$ python -q
>>> import numpy as np
>>> import numpy.linalg as la
>>> np.set_printoptions(precision=2, suppress=True, linewidth=120)
>>> A2 = np.array([[-3, 1, 0, 3, 2], [-3, 0, 0, 3, -2]])
>>> data = A2.T @ A2
>>> print(data)
[[ 18  -3   0 -18   0]
 [ -3   1   0   3   2]
 [  0   0   0   0   0]
 [-18   3   0  18   0]
 [  0   2   0   0   8]]
>>> hat = np.triu(np.array([[-1, -1, 1, 1, 2],
...     [-1, 3, 2, -3, 0],
...     [3, -3, 1, 1, -1],
...     [3, -2, -3, -1, 1],
...     [-2, 0, 0, 3, 0]]), 1) + np.eye(5)
>>> A2 = hat @ data @ la.inv(hat)
>>> np.round(la.det(A2), 2)
np.float64(-0.0)
>>> la.matrix_rank(A2)
np.int64(2)
>>> w, V = la.eigh(data)
>>> la.eigvalsh(data + -3 * np.eye(5))
array([-3.  , -3.  , -3.  ,  5.49, 33.51])
>>> round(w.sum(), 2), np.trace(data)
(np.float64(45.0), np.int64(45))
>>> np.round(V.T @ data @ V, 2) + 0
array([[ 0.  ,  0.  ,  0.  ,  0.  ,  0.  ],
       [ 0.  ,  0.  ,  0.  ,  0.  ,  0.  ],
       [ 0.  ,  0.  ,  0.  ,  0.  ,  0.  ],
       [ 0.  ,  0.  ,  0.  ,  8.49,  0.  ],
       [ 0.  ,  0.  ,  0.  ,  0.  , 36.51]])
>>> np.round(V.T @ V, 2) + 0
array([[1., 0., 0., 0., 0.],
       [0., 1., 0., 0., 0.],
       [0., 0., 1., 0., 0.],
       [0., 0., 0., 1., 0.],
       [0., 0., 0., 0., 1.]])
>>> (w > 1e-8).sum(), (w < -1e-8).sum()
(np.int64(2), np.int64(0))
>>> np.allclose(data[:-1].T @ la.lstsq(data[:-1].T, data[-1])[0], data[-1])
True
>>> round(float(np.trace(la.pinv(data) @ data)), 2)
2.0
>>> F = np.loadtxt("a.csv", delimiter=",")
>>> F
array([[0.45, 0.18, 0.27, 0.09],
       [0.29, 0.57, 0.  , 0.14],
       [0.09, 0.09, 0.55, 0.27],
       [0.08, 0.23, 0.23, 0.46]])
>>> A2 = np.array([[0, 7, 7], [8, 3, 2]])
>>> C = np.kron(A2, F)
>>> C.shape
(8, 12)
>>> print(round(float(la.norm(C, 2)), 2), round(float(la.norm(A2, 2) * la.norm(F, 2)), 2))
11.16 11.16
>>> la.matrix_rank(C)
np.int64(8)
>>> rng = np.random.default_rng(89)
>>> labels = rng.permutation(4)
>>> A2 = F[:, labels] * rng.choice([-1, 1], 4)
>>> A2
array([[ 0.09, -0.45,  0.18, -0.27],
       [ 0.14, -0.29,  0.57, -0.  ],
       [ 0.27, -0.09,  0.09, -0.55],
       [ 0.46, -0.08,  0.23, -0.23]])
>>> U, _, VT = la.svd(F.T @ A2)
>>> print(np.round(la.lstsq(F, A2)[0], 2) + 0)
[[ 0. -1.  0.  0.]
 [ 0.  0.  1.  0.]
 [ 0.  0.  0. -1.]
 [ 1.  0.  0.  0.]]
>>> labels
array([3, 0, 1, 2])
>>> x = np.array([0, 2, -1, 0])
>>> y = F @ x
>>> c, lr = np.zeros(4), 1 / la.norm(F, 2) ** 2
>>> for i in range(4):
...     c -= lr * F.T @ (F @ c - y)
...     if i % 1 == 0: print(i, round(la.norm(F @ c - y), 2))
... 
0 0.79
1 0.57
2 0.42
3 0.32
>>> np.round(la.cond(F), 2)
np.float64(6.71)
>>> print(round(float(np.einsum("ij,ji->", F, F)), 2))
1.4
>>> np.kron(np.eye(2, dtype=int), F)
array([[0.45, 0.18, 0.27, 0.09, 0.  , 0.  , 0.  , 0.  ],
       [0.29, 0.57, 0.  , 0.14, 0.  , 0.  , 0.  , 0.  ],
       [0.09, 0.09, 0.55, 0.27, 0.  , 0.  , 0.  , 0.  ],
       [0.08, 0.23, 0.23, 0.46, 0.  , 0.  , 0.  , 0.  ],
       [0.  , 0.  , 0.  , 0.  , 0.45, 0.18, 0.27, 0.09],
       [0.  , 0.  , 0.  , 0.  , 0.29, 0.57, 0.  , 0.14],
       [0.  , 0.  , 0.  , 0.  , 0.09, 0.09, 0.55, 0.27],
       [0.  , 0.  , 0.  , 0.  , 0.08, 0.23, 0.23, 0.46]])
>>> la.eigvals(F)
array([1.  +0.j  , 0.44+0.06j, 0.44-0.06j, 0.15+0.j  ])
>>> la.matrix_power(F, 4)
array([[0.22, 0.27, 0.27, 0.24],
       [0.26, 0.31, 0.22, 0.21],
       [0.19, 0.26, 0.28, 0.26],
       [0.21, 0.28, 0.25, 0.25]])
>>> print(np.sort(np.abs(la.eigvals(F))))
[0.15 0.44 0.44 1.  ]
>>> W0 = np.load("block1.npy")
>>> print(W0)
[[ -0.9   1.2   1.4   0.5   2.4   6. ]
 [  0.4  -1.2  -1.4  -2.6  -0.3 -12. ]
 [ -0.5   0.7  -0.1   0.    1.2 -18. ]
 [ -0.7   1.6   0.   -0.6   0.8 -16. ]
 [ -1.   -1.   -0.5   0.   -0.6  -4. ]
 [  1.3  -1.7   0.8   1.1  -0.1  34. ]
 [ -1.   -0.7   0.   -0.2  -0.2 -18. ]]
>>> # column 5 dominates
>>> A2 = np.c_[W0[:, :3] @ np.array([[0, 1, 4], [0, 3, 0], [9, 7, 1]]), np.array([3, -3, 3, 0, 2, -2, 0])]
>>> A2
array([[ 12.6,  12.5,  -2.2,   3. ],
       [-12.6, -13. ,   0.2,  -3. ],
       [ -0.9,   0.9,  -2.1,   3. ],
       [  0. ,   4.1,  -2.8,   0. ],
       [ -4.5,  -7.5,  -4.5,   2. ],
       [  7.2,   1.8,   6. ,  -2. ],
       [  0. ,  -3.1,  -4. ,   0. ]])
>>> la.matrix_rank(A2)
np.int64(4)
>>> hat = W0 @ la.solve(W0.T @ W0, W0.T)
>>> hat.round(2) + 0
array([[ 0.95, -0.01,  0.02,  0.19,  0.05,  0.12,  0.01],
       [-0.01,  1.  ,  0.  ,  0.02,  0.  ,  0.01,  0.  ],
       [ 0.02,  0.  ,  0.99, -0.06, -0.01, -0.04,  0.  ],
       [ 0.19,  0.02, -0.06,  0.35, -0.16, -0.4 , -0.04],
       [ 0.05,  0.  , -0.01, -0.16,  0.96, -0.1 , -0.01],
       [ 0.12,  0.01, -0.04, -0.4 , -0.1 ,  0.75, -0.03],
       [ 0.01,  0.  ,  0.  , -0.04, -0.01, -0.03,  1.  ]])
>>> np.diag(hat)
array([0.95, 1.  , 0.99, 0.35, 0.96, 0.75, 1.  ])
>>> A2 = W0 + rng.integers(-2, 3, (7, 1)) @ rng.integers(-2, 3, (1, 6))
>>> A2
array([[  3.1,  -0.8,  -2.6,   2.5,   4.4,  10. ],
       [ -1.6,  -0.2,   0.6,  -3.6,  -1.3, -14. ],
       [ -0.5,   0.7,  -0.1,   0. ,   1.2, -18. ],
       [  1.3,   0.6,  -2. ,   0.4,   1.8, -14. ],
       [ -5. ,   1. ,   3.5,  -2. ,  -2.6,  -8. ],
       [  5.3,  -3.7,  -3.2,   3.1,   1.9,  38. ],
       [ -3. ,   0.3,   2. ,  -1.2,  -1.2, -20. ]])
>>> A2 - W0
array([[ 4., -2., -4.,  2.,  2.,  4.],
       [-2.,  1.,  2., -1., -1., -2.],
       [ 0.,  0.,  0.,  0.,  0.,  0.],
       [ 2., -1., -2.,  1.,  1.,  2.],
       [-4.,  2.,  4., -2., -2., -4.],
       [ 4., -2., -4.,  2.,  2.,  4.],
       [-2.,  1.,  2., -1., -1., -2.]])
>>> np.round(la.svd(A2 - W0, compute_uv=False), 2) + 0
array([15.,  0.,  0.,  0.,  0.,  0.])
>>> np.abs(A2 - W0).sum(axis=1)
array([18.,  9.,  0.,  9., 18., 18.,  9.])
>>> A2 = W0 / la.norm(W0, axis=1, keepdims=True)
>>> gram = A2 @ A2.T
>>> (gram - 2 * np.eye(7)).round(6).argmax(axis=1)
array([5, 6, 3, 2, 6, 0, 2])
>>> (np.abs(gram) > 0.9).astype(int)
array([[1, 1, 0, 0, 1, 0, 0],
       [1, 1, 1, 1, 1, 1, 1],
       [0, 1, 1, 1, 1, 1, 1],
       [0, 1, 1, 1, 1, 1, 1],
       [1, 1, 1, 1, 1, 1, 1],
       [0, 1, 1, 1, 1, 1, 1],
       [0, 1, 1, 1, 1, 1, 1]])
>>> A2 = np.array([[-0.7, 0.2], [0.4, 1.0], [2.1, -0.4]])
>>> C = np.array([[0.1, -1.2, 0.9, -0.9], [-2.0, 0.1, 0.6, 1.0]])
>>> feats = A2 @ C
>>> print(feats)
[[-0.47  0.86 -0.51  0.83]
 [-1.96 -0.38  0.96  0.64]
 [ 1.01 -2.56  1.65 -2.29]]
>>> # looks like rank 2
>>> U, s, VT = la.svd(feats)
>>> s.round(2) + 0
array([4.19, 2.29, 0.  ])
>>> print(np.argmax(s[:-1] / (s[1:] + 1e-6)) + 1)
2
>>> A2 = U[:, :2] @ np.diag(s[:2]) @ VT[:2]
>>> la.matrix_rank(A2)
np.int64(2)
>>> A2
array([[-0.47,  0.86, -0.51,  0.83],
       [-1.96, -0.38,  0.96,  0.64],
       [ 1.01, -2.56,  1.65, -2.29]])
>>> la.matrix_rank(feats, rtol=0.05)
np.int64(2)
>>> np.allclose(feats[:-1].T @ la.lstsq(feats[:-1].T, feats[-1])[0], feats[-1])
True
>>> la.lstsq(feats[:-1].T, feats[-1])[2]
np.int32(2)
>>> A2 = np.array([[0, 1, 0], [1, 0, 1], [0, 2, 2], [2, 1, 0]])
>>> np.einsum("ij,ij->i", feats, feats)
array([ 1.91,  5.32, 15.54])
>>> np.einsum("ik,kj->ij", feats, A2)
array([[ 2.52, -0.66, -0.16],
       [ 0.9 ,  0.6 ,  1.54],
       [-7.14,  2.02,  0.74]])
>>> print(A2.T @ feats.T)
[[ 2.52  0.9  -7.14]
 [-0.66  0.6   2.02]
 [-0.16  1.54  0.74]]
>>> np.einsum("ik,kj->ji", feats, A2)
array([[ 2.52,  0.9 , -7.14],
       [-0.66,  0.6 ,  2.02],
       [-0.16,  1.54,  0.74]])
>>> la.matrix_rank(np.vstack([feats, A2.T]))
np.int64(4)
>>> feats @ A2
array([[ 2.52, -0.66, -0.16],
       [ 0.9 ,  0.6 ,  1.54],
       [-7.14,  2.02,  0.74]])
>>> E = np.load("out14.npy")
>>> E
array([[ -0.57,   4.45,  -1.94,   5.54,  -5.97,  -2.97,  -3.46],
       [  1.39,   9.52,  -5.45,   0.69,  -9.39,  -0.08,   0.98],
       [ -1.6 ,   8.23,  -3.31,   3.38,  -9.87,   0.22,   2.14],
       [ -2.31,   7.45,  -2.57,   2.7 ,  -8.74,   1.62,   3.5 ],
       [ -4.28,   1.94,   1.17,  10.5 ,  -6.24,  -4.22,  -4.11],
       [ -3.48,   3.13,   0.17,   7.74,  -6.15,  -2.27,  -1.96],
       [  1.88,   5.75,  -3.82,   0.92,  -4.69,  -0.8 ,  -1.86],
       [  1.14,  12.91,  -7.03,  -0.8 , -12.96,   1.66,   4.55],
       [ -4.07,  -0.03,   2.05,  10.2 ,  -3.58,  -4.13,  -5.11],
       [  4.12,   8.45,  -6.28,   2.24,  -8.15,  -4.35,  -5.19],
       [ -4.12,   0.91,   1.61,  10.33,  -4.83,  -4.21,  -4.69],
       [  1.16,   8.56,  -4.86,   0.02,  -7.92,   0.82,   1.52],
       [ -0.75,   1.54,  -0.4 ,   6.64,  -2.94,  -3.9 ,  -5.75],
       [ -3.9 ,   0.46,   1.72,   9.91,  -4.01,  -4.01,  -4.83],
       [  0.3 ,   7.19,  -3.74,   2.45,  -7.64,  -0.75,  -0.3 ],
       [  1.52,   6.26,  -3.89,   2.65,  -6.28,  -2.17,  -2.8 ],
       [ -0.19,   7.21,  -3.51,   4.51,  -8.81,  -2.32,  -1.62],
       [ -3.44,   0.57,   1.43,   8.49,  -3.31,  -3.05,  -4.05],
       [  0.51,   1.99,  -1.25,   6.47,  -3.09,  -4.98,  -7.25],
       [  2.87,   5.74,  -4.3 ,   2.42,  -5.17,  -3.28,  -4.85],
       [  2.65,  10.8 ,  -6.72,  -1.19,  -9.74,   0.53,   1.61],
       [  3.29,  13.15,  -8.22,  -0.99, -12.62,  -0.3 ,   1.63],
       [  0.86,   5.65,  -3.25,   1.27,  -4.98,  -0.13,  -0.73],
       [ -2.27,   5.3 ,  -1.51,   3.78,  -6.58,   0.49,   1.27],
       [  5.35,   9.78,  -7.57,   2.69,  -9.73,  -6.04,  -6.82],
       [ -1.11,   6.27,  -2.58,   5.39,  -8.31,  -2.28,  -1.58]])
>>> # null space of dimension 3
>>> U, s, VT = la.svd(E)
>>> V = VT[:(s > 1e-8).sum()]
>>> x = E[7] + -1 * E[16] + rng.integers(2) * np.eye(7)[3]
>>> x
array([ 1.33,  5.71, -3.52, -4.31, -4.14,  3.98,  6.17])
>>> round(float(la.norm(x - V.T @ V @ x)), 2)
0.58
>>> np.diag(V.T @ V)
array([0.41, 0.57, 0.27, 0.66, 0.68, 0.71, 0.7 ])
>>> np.round(la.norm(E, 2) / la.norm(E), 2)
np.float64(0.84)
>>> U, s, VT = la.svd(E, full_matrices=False)
>>> (s > 1e-8).sum()
np.int64(4)
>>> np.allclose(U * s @ VT, E)
True
>>> print(np.round(VT @ VT.T, 2) + 0)
[[1. 0. 0. 0. 0. 0. 0.]
 [0. 1. 0. 0. 0. 0. 0.]
 [0. 0. 1. 0. 0. 0. 0.]
 [0. 0. 0. 1. 0. 0. 0.]
 [0. 0. 0. 0. 1. 0. 0.]
 [0. 0. 0. 0. 0. 1. 0.]
 [0. 0. 0. 0. 0. 0. 1.]]
>>> np.round(U.T @ E @ VT.T, 2) + 0
array([[57.48,  0.  ,  0.  ,  0.  ,  0.  ,  0.  ,  0.  ],
       [ 0.  , 33.56,  0.  ,  0.  ,  0.  ,  0.  ,  0.  ],
       [ 0.  ,  0.  , 17.18,  0.  ,  0.  ,  0.  ,  0.  ],
       [ 0.  ,  0.  ,  0.  ,  2.2 ,  0.  ,  0.  ,  0.  ],
       [ 0.  ,  0.  ,  0.  ,  0.  ,  0.  ,  0.  ,  0.  ],
       [ 0.  ,  0.  ,  0.  ,  0.  ,  0.  ,  0.  ,  0.  ],
       [ 0.  ,  0.  ,  0.  ,  0.  ,  0.  ,  0.  ,  0.  ]])
>>> print(np.abs(VT[0]))
[0.04 0.6  0.32 0.27 0.66 0.14 0.11]
>>> round(np.sqrt((s ** 2).sum()), 2), np.round(la.norm(E), 2)
(np.float64(68.78), np.float64(68.78))
>>> np.abs(U[:, 0]).round(6).argmax()
np.int64(21)
